>>> import numpy as np
>>> from numpy import linalg as LA
>>> np.set_printoptions(precision=3, suppress=True, linewidth=200)
>>> m1 = np.load("sample13.npy")
>>> print(m1)
[[ 15  -8 -10  15 -15   0 -18]
 [ -8  23   9  -6  -3   5 -11]
 [-10   9  51 -44 -11  47  -9]
 [ 15  -6 -44  57 -11 -37  12]
 [-15  -3 -11 -11  36 -22  25]
 [  0   5  47 -37 -22  50 -25]
 [-18 -11  -9  12  25 -25  75]]
>>> out = m1 / LA.norm(m1, axis=1, keepdims=True)
>>> C2 = out @ out.T
>>> print(C2[4])
[-0.681 -0.301 -0.355  0.081  1.    -0.58   0.771]
>>> print((np.abs(C2) > 0.9).astype(int))
[[1 0 0 0 0 0 0]
 [0 1 0 0 0 0 0]
 [0 0 1 1 0 1 0]
 [0 0 1 1 0 0 0]
 [0 0 0 0 1 0 0]
 [0 0 1 0 0 1 0]
 [0 0 0 0 0 0 1]]
>>> print(LA.norm(out, axis=1))
[1. 1. 1. 1. 1. 1. 1.]
>>> print(round(float(np.degrees(np.arccos(np.clip(C2[4, 3], -1, 1)))), 3))
85.326
>>> left, sv, vt = LA.svd(m1)
>>> print(sv.round(3) + 0)
[153.651  90.502  38.53   24.317   0.      0.      0.   ]
>>> out = left[:, :4] @ np.diag(sv[:4]) @ vt[:4]
>>> print(round(LA.norm(m1 - out, 2), 3), np.round(sv[4], 3))
0.0 0.0
>>> print(round(LA.norm(m1 - out) / LA.norm(m1), 3))
0.0
>>> print(round(np.abs(m1 - out).max(), 3))
0.0
>>> print(LA.matrix_rank(out))
4
>>> rk = LA.matrix_rank(m1)
>>> print(rk)
4
>>> ns = LA.svd(m1)[2][rk:].T
>>> print([int(LA.matrix_rank(np.delete(m1, i, axis=0))) for i in range(7)])
[4, 4, 4, 4, 4, 4, 4]
>>> print(LA.matrix_rank(m1.T @ m1), LA.matrix_rank(m1 @ m1.T))
4 4
>>> print(np.round(m1 @ ns, 3) + 0)
[[0. 0. 0.]
 [0. 0. 0.]
 [0. 0. 0.]
 [0. 0. 0.]
 [0. 0. 0.]
 [0. 0. 0.]
 [0. 0. 0.]]
>>> x = np.array([2, -3, -2, 3, -3, 2, -1])
>>> print((m1 @ x).argmax())
3
>>> print(m1 * x)
[[  30   24   20   45   45    0   18]
 [ -16  -69  -18  -18    9   10   11]
 [ -20  -27 -102 -132   33   94    9]
 [  30   18   88  171   33  -74  -12]
 [ -30    9   22  -33 -108  -44  -25]
 [   0  -15  -94 -111   66  100   25]
 [ -36   33   18   36  -75  -50  -75]]
>>> print(m1 @ (2 * x))
[ 364 -182 -290  508 -418  -58 -298]
>>> print(m1 @ np.ones(7))
[-21.   9.  33. -14.  -1.  18.  49.]
>>> print(m1 @ x)
[ 182  -91 -145  254 -209  -29 -149]
>>> print(LA.norm(m1 @ x) <= LA.norm(m1, 2) * LA.norm(x) + 1e-9)
True
>>> left, sv, vt = LA.svd(m1)
>>> V = vt[:(sv > 1e-8).sum()]
>>> rng = np.random.default_rng(50)
>>> x = m1[3] + -2 * m1[6] + rng.integers(2) * np.eye(7)[0]
>>> print(x)
[  52.   16.  -26.   33.  -61.   13. -138.]
>>> print(np.allclose(V.T @ V @ x, x))
False
>>> print(np.diag(V.T @ V))
[0.25  0.838 0.419 0.587 0.588 0.407 0.91 ]
>>> data = np.loadtxt("x.csv", delimiter=",")
>>> print(data)
[[ 0.778  0.327  0.753  0.04   0.1   -0.537 -0.31  -0.523]
 [-0.996 -0.885 -0.994 -0.139 -0.397  0.885  0.851  0.808]
 [-0.551 -0.887 -0.604 -0.09  -0.414 -0.664  0.818 -0.903]
 [ 0.985  0.983  0.985  0.178  0.623  0.1   -0.964  0.774]
 [-0.291 -0.664 -0.336 -0.05  -0.245 -0.462  0.572 -0.716]
 [-0.997 -0.978 -0.996 -0.188 -0.598  0.604  0.96  -0.04 ]
 [ 0.988  0.994  0.989  0.207  0.711  0.462 -0.984  0.935]
 [-0.808 -0.3   -0.782 -0.04  -0.09   0.604  0.291  0.611]
 [ 0.641  0.67   0.647  0.06   0.245  0.1   -0.592  0.405]
 [-0.894 -0.929 -0.9   -0.119 -0.47  -0.291  0.881 -0.757]
 [-0.999 -0.919 -0.999 -0.168 -0.438  0.97   0.896  0.954]
 [-0.178 -0.446 -0.207 -0.03  -0.149 -0.291  0.371 -0.493]
 [ 0.935  0.97   0.941  0.149  0.572  0.462 -0.941  0.885]
 [ 0.578 -0.821  0.454 -0.05  -0.354 -0.935  0.711 -0.986]
 [ 0.273 -0.438  0.207 -0.02  -0.149 -0.604  0.345 -0.766]
 [ 0.965  0.848  0.961  0.11   0.363 -0.537 -0.797 -0.226]
 [-0.969 -0.887 -0.966 -0.119 -0.405  0.462  0.84   0.05 ]
 [-0.898 -0.975 -0.912 -0.149 -0.592 -0.664  0.948 -0.946]
 [-0.998 -0.856 -0.997 -0.139 -0.363  0.947  0.827  0.927]
 [ 0.808 -0.954  0.686 -0.08  -0.537 -0.993  0.894 -0.999]
 [ 0.894  0.726  0.885  0.08   0.273 -0.38  -0.664 -0.119]
 [-0.592  0.874 -0.454  0.06   0.405  0.956 -0.778  0.992]
 [-0.915 -0.962 -0.923 -0.139 -0.544 -0.462  0.927 -0.874]
 [ 0.706  0.38   0.686  0.04   0.119 -0.38  -0.345 -0.31 ]
 [-0.537  0.53  -0.454  0.02   0.188  0.8   -0.414  0.91 ]
 [ 0.653  0.551  0.647  0.05   0.188 -0.1   -0.485  0.119]
 [-0.965 -0.848 -0.961 -0.11  -0.363  0.537  0.797  0.226]
 [-0.217 -0.68  -0.273 -0.05  -0.254 -0.537  0.585 -0.774]
 [ 0.996  0.972  0.995  0.178  0.572 -0.604 -0.951 -0.01 ]
 [-0.178  0.753 -0.07   0.05   0.3    0.8   -0.647  0.933]
 [-0.961 -0.345 -0.949 -0.06  -0.1    0.885  0.363  0.909]
 [-0.976 -0.986 -0.978 -0.178 -0.641 -0.38   0.968 -0.89 ]
 [ 0.04  -0.363  0.    -0.02  -0.119 -0.38   0.291 -0.551]
 [-0.999 -0.749 -0.998 -0.129 -0.273  0.984  0.74   0.986]]
>>> Xc = (data - data.mean(axis=0)) / data.std(axis=0)
>>> print(Xc.std(axis=0))
[1. 1. 1. 1. 1. 1. 1. 1.]
>>> c = LA.lstsq(np.delete(Xc, 4, axis=1), Xc[:, 4])[0]
>>> print(c)
[ 1.16  -1.446 -1.338  0.4   -0.015 -2.159  0.162]
>>> Xc = data - data.mean(axis=0)
>>> V = LA.svd(Xc)[2][:5]
>>> out = Xc - Xc @ V.T @ V
>>> print(np.round(LA.norm(out) / LA.norm(Xc), 3))
0.006
>>> print(np.round(out.std(axis=0), 3) + 0)
[0.004 0.004 0.005 0.007 0.002 0.    0.005 0.   ]
>>> print((Xc @ V.T).std(axis=0))
[1.477 1.049 0.328 0.09  0.065]
>>> print(LA.norm(out, axis=1).round(6).argmax())
19
>>> print(np.diag(V.T @ V))
[0.539 0.662 0.471 0.093 0.826 0.998 0.414 0.997]
>>> lab = data[:, 6] > np.median(data[:, 6])
>>> u = data[lab].mean(axis=0) - data[~lab].mean(axis=0)
>>> print(u)
[-0.955 -1.327 -0.994 -0.177 -0.661 -0.114  1.245 -0.553]
>>> print(lab.astype(int))
[0 1 1 0 1 1 0 0 0 1 1 1 0 1 0 0 1 1 1 1 0 0 1 0 0 0 1 1 0 0 0 1 0 1]
>>> print(((data - data.mean(axis=0)) @ u > 0).astype(int))
[0 1 1 0 1 1 0 1 0 1 1 1 0 1 1 0 1 1 1 1 0 0 1 0 0 0 1 1 0 0 1 1 1 1]
>>> d = LA.norm(data[:, None] - data[None], axis=-1)
>>> print((d + 1e9 * np.eye(34)).round(6).argmin(axis=1))
[23 18 17 12 27 16 12 30 25 22 18 32  6 19 32 20 26 22 10 13 15 24 31  0 21  8 16  4 15 21  7 22 11 18]
>>> print(d[:5, :5])
[[0.    3.618 2.607 1.826 2.064]
 [3.618 0.    2.383 4.048 2.286]
 [2.607 2.383 0.    4.012 0.596]
 [1.826 4.048 4.012 0.    3.433]
 [2.064 2.286 0.596 3.433 0.   ]]
>>> print(np.flatnonzero(d[8] < d.mean() / 2))
[ 3  6  8 12 15 20 23 25 28]
>>> arr = np.load("layer11.npy")
>>> print(arr)
[[0 0 0 0 0 0 0 0 0 0 0 1 0]
 [0 0 0 0 0 0 0 0 0 0 0 0 0]
 [0 0 0 0 0 0 1 0 0 1 0 1 0]
 [0 0 0 0 0 0 1 0 0 0 0 0 1]
 [0 0 0 0 0 1 0 1 0 0 0 0 0]
 [0 0 0 0 1 0 0 0 0 0 0 0 1]
 [0 0 1 1 0 0 0 0 0 1 0 0 0]
 [0 0 0 0 1 0 0 0 0 0 0 0 0]
 [0 0 0 0 0 0 0 0 0 1 0 0 0]
 [0 0 1 0 0 0 1 0 1 0 0 0 0]
 [0 0 0 0 0 0 0 0 0 0 0 0 1]
 [1 0 1 0 0 0 0 0 0 0 0 0 1]
 [0 0 0 1 0 1 0 0 0 0 1 1 0]]
>>> # symmetric, so the eigenvalues are real
>>> left, sv, vt = LA.svd(arr)
>>> print(sv.round(3) + 0)
[2.639 2.284 1.918 1.708 1.551 1.3   1.25  1.    0.563 0.5   0.    0.    0.   ]
>>> out = left[:, :10] @ np.diag(sv[:10]) @ vt[:10]
>>> print(round(float(LA.norm(arr - out, 2)), 3), round(sv[10], 3))
0.0 0.0
>>> print(np.round(LA.norm(arr - out) / LA.norm(arr), 3))
0.0
>>> print(LA.matrix_rank(arr, rtol=0.1))
10
>>> print([round(float(x), 3) for x in LA.svd(arr, compute_uv=False)[:3]])
[2.639, 2.284, 1.918]
>>> feats = np.load("mat.npy")
>>> print(feats)
[[ 4  4 -1  5  5]
 [ 6  6  1  7  7]
 [ 2  2 -3  3  3]
 [ 2  2 -3  3  3]
 [ 3  3 -2  4  4]]
>>> left, sv, vt = LA.svd(feats)
>>> print(np.argmax(sv[:-1] / (sv[1:] + 1e-6)) + 1)
2
>>> out = left[:, :2] @ np.diag(sv[:2]) @ vt[:2]
>>> print(out)
[[ 4.  4. -1.  5.  5.]
 [ 6.  6.  1.  7.  7.]
 [ 2.  2. -3.  3.  3.]
 [ 2.  2. -3.  3.  3.]
 [ 3.  3. -2.  4.  4.]]
>>> print(np.round(np.abs(feats - out).max(), 3))
0.0
>>> out = np.array([[0.2],
...     [-0.3],
...     [-0.6],
...     [-2.0],
...     [-0.3],
...     [1.0],
...     [-0.6],
...     [0.2],
...     [-1.4],
...     [-0.1],
...     [-0.9],
...     [-0.5],
...     [1.7],
...     [0.0]])
>>> C = np.array([[0.0, 0.3, 0.3, -1.0, 1.0, 0.3, 0.8, -2.1, 0.2, 0.5, -0.2, -1.7, -0.7]])
>>> J = out @ C
>>> print(J)
[[ 0.    0.06  0.06 -0.2   0.2   0.06  0.16 -0.42  0.04  0.1  -0.04 -0.34 -0.14]
 [ 0.   -0.09 -0.09  0.3  -0.3  -0.09 -0.24  0.63 -0.06 -0.15  0.06  0.51  0.21]
 [ 0.   -0.18 -0.18  0.6  -0.6  -0.18 -0.48  1.26 -0.12 -0.3   0.12  1.02  0.42]
 [ 0.   -0.6  -0.6   2.   -2.   -0.6  -1.6   4.2  -0.4  -1.    0.4   3.4   1.4 ]
 [ 0.   -0.09 -0.09  0.3  -0.3  -0.09 -0.24  0.63 -0.06 -0.15  0.06  0.51  0.21]
 [ 0.    0.3   0.3  -1.    1.    0.3   0.8  -2.1   0.2   0.5  -0.2  -1.7  -0.7 ]
 [ 0.   -0.18 -0.18  0.6  -0.6  -0.18 -0.48  1.26 -0.12 -0.3   0.12  1.02  0.42]
 [ 0.    0.06  0.06 -0.2   0.2   0.06  0.16 -0.42  0.04  0.1  -0.04 -0.34 -0.14]
 [ 0.   -0.42 -0.42  1.4  -1.4  -0.42 -1.12  2.94 -0.28 -0.7   0.28  2.38  0.98]
 [ 0.   -0.03 -0.03  0.1  -0.1  -0.03 -0.08  0.21 -0.02 -0.05  0.02  0.17  0.07]
 [ 0.   -0.27 -0.27  0.9  -0.9  -0.27 -0.72  1.89 -0.18 -0.45  0.18  1.53  0.63]
 [ 0.   -0.15 -0.15  0.5  -0.5  -0.15 -0.4   1.05 -0.1  -0.25  0.1   0.85  0.35]
 [ 0.    0.51  0.51 -1.7   1.7   0.51  1.36 -3.57  0.34  0.85 -0.34 -2.89 -1.19]
 [ 0.    0.    0.    0.    0.    0.    0.    0.    0.    0.    0.    0.    0.  ]]
>>> x = np.array([0, 2, 3, 2, 3, 0, 3, 0, 0, 2, 1, 0, 2])
>>> print(J @ (2 * x))
[  1.72  -2.58  -5.16 -17.2   -2.58   8.6   -5.16   1.72 -12.04  -0.86  -7.74  -4.3   14.62   0.  ]
>>> print((J @ x).argmax())
12
>>> print(np.einsum("ij,j->i", J, x))
[ 0.86 -1.29 -2.58 -8.6  -1.29  4.3  -2.58  0.86 -6.02 -0.43 -3.87 -2.15  7.31  0.  ]
>>> left, sv, vt = LA.svd(J)
>>> V = vt[:(sv > 1e-8).sum()]
>>> x = J[9] + -2 * J[7] + rng.integers(2) * np.eye(13)[3]
>>> print(x)
[ 0.   -0.15 -0.15  1.5  -0.5  -0.15 -0.4   1.05 -0.1  -0.25  0.1   0.85  0.35]
>>> print(np.diag(V.T @ V))
[0.    0.008 0.008 0.091 0.091 0.008 0.058 0.4   0.004 0.023 0.004 0.262 0.044]
>>> print(np.allclose(V.T @ V @ x, x))
False
>>> print(LA.matrix_rank(J, rtol=0.1))
1
>>> print(np.round(LA.norm(J, 2) / LA.norm(J), 3))
1.0
>>> def softmax(z):
...     e = np.exp(z - z.max(axis=-1, keepdims=True))
...     return e / e.sum(axis=-1, keepdims=True)
... 
>>> print(softmax(J).sum(axis=1))
[1. 1. 1. 1. 1. 1. 1. 1. 1. 1. 1. 1. 1. 1.]
>>> print(softmax(J[0] + 5))
[0.078 0.083 0.083 0.064 0.096 0.083 0.092 0.052 0.082 0.087 0.075 0.056 0.068]
>>> print(softmax(J[0]))
[0.078 0.083 0.083 0.064 0.096 0.083 0.092 0.052 0.082 0.087 0.075 0.056 0.068]
>>> S = J @ J.T / np.sqrt(13)
>>> print(softmax(S).round(6).argmax(axis=1))
[12  3  3  3  3 12  3 12  3  3  3  3 12  0]
>>> print(softmax(S)[0] @ J)
[ 0.     0.078  0.078 -0.259  0.259  0.078  0.207 -0.543  0.052  0.129 -0.052 -0.44  -0.181]
>>> E = np.load("m.npy")
>>> print(E)
[[ 0.202  0.161  0.161 -0.052  0.327]
 [ 0.161  0.855  0.063  0.307 -0.01 ]
 [ 0.161  0.063  0.135 -0.073  0.285]
 [-0.052  0.307 -0.073  0.181 -0.214]
 [ 0.327 -0.01   0.285 -0.214  0.628]]
>>> # symmetric
>>> left, sv, vt = LA.svd(E)
>>> V = vt[:(sv > 1e-8).sum()]
>>> x = E[0] + 3 * E[4] + rng.integers(2) * np.eye(5)[2]
>>> print(x)
[ 1.182  0.132  2.017 -0.693  2.209]
>>> print(np.round(LA.norm(x - V.T @ V @ x), 3))
0.93
>>> print(V.T @ V)
[[ 0.202  0.161  0.161 -0.052  0.327]
 [ 0.161  0.855  0.063  0.307 -0.01 ]
 [ 0.161  0.063  0.135 -0.073  0.285]
 [-0.052  0.307 -0.073  0.181 -0.214]
 [ 0.327 -0.01   0.285 -0.214  0.628]]
>>> W = np.array([[5, 1, 6, 0], [2, 5, 0, 7], [6, 3, 7, 8], [0, 8, 4, 0], [8, 5, 0, 0]])
>>> c = np.array([3, 3, 0, 1])
>>> H = np.maximum(E @ W + c, 0)
>>> print((H > 0).mean(axis=0))
[1.  1.  0.8 1. ]
>>> C = np.array([[3, -9, -5], [-7, 6, 6], [-8, -9, -1], [2, -6, 9]])
>>> print((H @ C).round(6).argmax(axis=1))
[2 2 2 2 2]
>>> print(W @ C)
[[ -40  -93  -25]
 [ -15  -30   83]
 [ -43 -147   53]
 [ -88   12   44]
 [ -11  -42  -10]]
>>> lab = rng.permutation(5)
>>> print(lab)
[2 4 3 0 1]
>>> out = E[lab][:, lab]
>>> print(round(float(LA.det(out)), 3), round(LA.det(E[lab]), 3))
0.0 -0.0
>>> print(np.diag(out))
[0.135 0.628 0.181 0.202 0.855]
>>> print(out)
[[ 0.135  0.285 -0.073  0.161  0.063]
 [ 0.285  0.628 -0.214  0.327 -0.01 ]
 [-0.073 -0.214  0.181 -0.052  0.307]
 [ 0.161  0.327 -0.052  0.202  0.161]
 [ 0.063 -0.01   0.307  0.161  0.855]]
>>> print(np.allclose(out, E))
False
>>> print(np.round(np.sort(np.abs(LA.eigvals(out))), 3) + 0)
[0. 0. 0. 1. 1.]
>>> print(np.trace(out))
2.0
>>> ev, V = LA.eigh(E)
>>> x = np.array([-1, 1, 3, 0, 2])
>>> print(round(float(x @ E @ x), 3))
5.942
>>> print(V * np.abs(ev) @ V.T)
[[ 0.202  0.161  0.161 -0.052  0.327]
 [ 0.161  0.855  0.063  0.307 -0.01 ]
 [ 0.161  0.063  0.135 -0.073  0.285]
 [-0.052  0.307 -0.073  0.181 -0.214]
 [ 0.327 -0.01   0.285 -0.214  0.628]]
>>> print(V * np.maximum(ev, 0) @ V.T)
[[ 0.202  0.161  0.161 -0.052  0.327]
 [ 0.161  0.855  0.063  0.307 -0.01 ]
 [ 0.161  0.063  0.135 -0.073  0.285]
 [-0.052  0.307 -0.073  0.181 -0.214]
 [ 0.327 -0.01   0.285 -0.214  0.628]]
>>> print(np.round(LA.eigvalsh(E[1:, 1:]), 3) + 0)
[0.    0.    0.798 1.   ]
>>> print(round(float(x @ E @ x / (x @ x)), 3), round(float(ev[0]), 3), np.round(ev[-1], 3))
0.396 -0.0 1.0
